In [1]: import numpy as np

In [2]: np.set_printoptions(precision=2, suppress=True, linewidth=120, legacy="1.25")

In [3]: def rnd(a):
   ...:     return np.round(a, 2) + 0
   ...: 

In [4]: arr = np.tril(np.array([[-2, 2, 3, -3], [-2, -1, -1, 1], [-1, -1, 2, 0], [1, -2, 3, -1]]), -1) + np.eye(4, dtype=int)

In [5]: print(arr)
[[ 1  0  0  0]
 [-2  1  0  0]
 [-1 -1  1  0]
 [ 1 -2  3  1]]

In [6]: arr @ arr
Out[6]: 
array([[ 1,  0,  0,  0],
       [-4,  1,  0,  0],
       [ 0, -2,  1,  0],
       [ 3, -7,  6,  1]])

In [7]: rnd(np.sort(np.linalg.eigvals(arr)))
Out[7]: array([1., 1., 1., 1.])

In [8]: X = np.load("run19.npy")

In [9]: print(X)
[[ 3. -2.  3.]
 [-2.  6. -6.]
 [ 3. -6. 11.]]

In [10]: # symmetric

In [11]: left, s = np.linalg.svd(X)
---------------------------------------------------------------------------
ValueError                                Traceback (most recent call last)
Cell In[11], line 1
----> 1 left, s = np.linalg.svd(X)

ValueError: too many values to unpack (expected 2)

In [12]: left, s, Vt = np.linalg.svd(X, full_matrices=False)

In [13]: rnd(left.T @ left)
Out[13]: 
array([[1., 0., 0.],
       [0., 1., 0.],
       [0., 0., 1.]])

In [14]: rnd(np.cumsum(s ** 2) / np.sum(s ** 2))
Out[14]: array([0.97, 0.98, 1.  ])

In [15]: left.shape, s.shape, Vt.shape
Out[15]: ((3, 3), (3,), (3, 3))

In [16]: np.allclose(left * s @ Vt, X)
Out[16]: True

In [17]: L = np.linalg.cholesky(X)

In [18]: rnd(X / np.sqrt(np.outer(np.diag(X), np.diag(X))))
Out[18]: 
array([[ 1.  , -0.47,  0.52],
       [-0.47,  1.  , -0.74],
       [ 0.52, -0.74,  1.  ]])

In [19]: rnd(np.diag(L) ** 2)
Out[19]: array([3.  , 4.67, 4.57])

In [20]: x0 = np.ones(3)

In [21]: for _ in range(6):
    ...:     x0 = X @ x0
    ...:     x0 /= np.linalg.norm(x0)
    ...:     print(round(x0 @ X @ x0, 2))
    ...: 
14.19
15.97
16.0
16.0
16.0
16.0

In [22]: rnd(x0)
Out[22]: array([ 0.27, -0.53,  0.8 ])

In [23]: feats = np.array([[4, 0, 4, 0, 4, 0],
    ...:     [-5, 2, -5, 2, -5, 2],
    ...:     [-4, 4, -4, 4, -4, 4],
    ...:     [4, 0, 4, 0, 4, 0],
    ...:     [-5, 2, -5, 2, -5, 2],
    ...:     [-4, 4, -4, 4, -4, 4]])

In [24]: print(feats)
[[ 4  0  4  0  4  0]
 [-5  2 -5  2 -5  2]
 [-4  4 -4  4 -4  4]
 [ 4  0  4  0  4  0]
 [-5  2 -5  2 -5  2]
 [-4  4 -4  4 -4  4]]

In [25]: # looks like rank 2

In [26]: W = np.array([[5, -5], [6, 5], [-8, -6], [4, -4], [7, 0], [9, 0]])

In [27]: b = np.array([4, 1])

In [28]: act = np.maximum(feats @ W + b, 0)

In [29]: (act > 0).astype(int)
Out[29]: 
array([[1, 0],
       [1, 1],
       [1, 1],
       [1, 0],
       [1, 1],
       [1, 1]])

In [30]: cent = np.array([[5, -7], [-2, -5]])

In [31]: act @ cent
Out[31]: 
array([[ 100, -140],
       [  -6, -444],
       [ 222, -693],
       [ 100, -140],
       [  -6, -444],
       [ 222, -693]])

In [32]: W @ cent
Out[32]: 
array([[ 35, -10],
       [ 20, -67],
       [-28,  86],
       [ 28,  -8],
       [ 35, -49],
       [ 45, -63]])

In [33]: (act @ cent).round(6).argmax(axis=1)
Out[33]: array([0, 0, 0, 0, 0, 0])
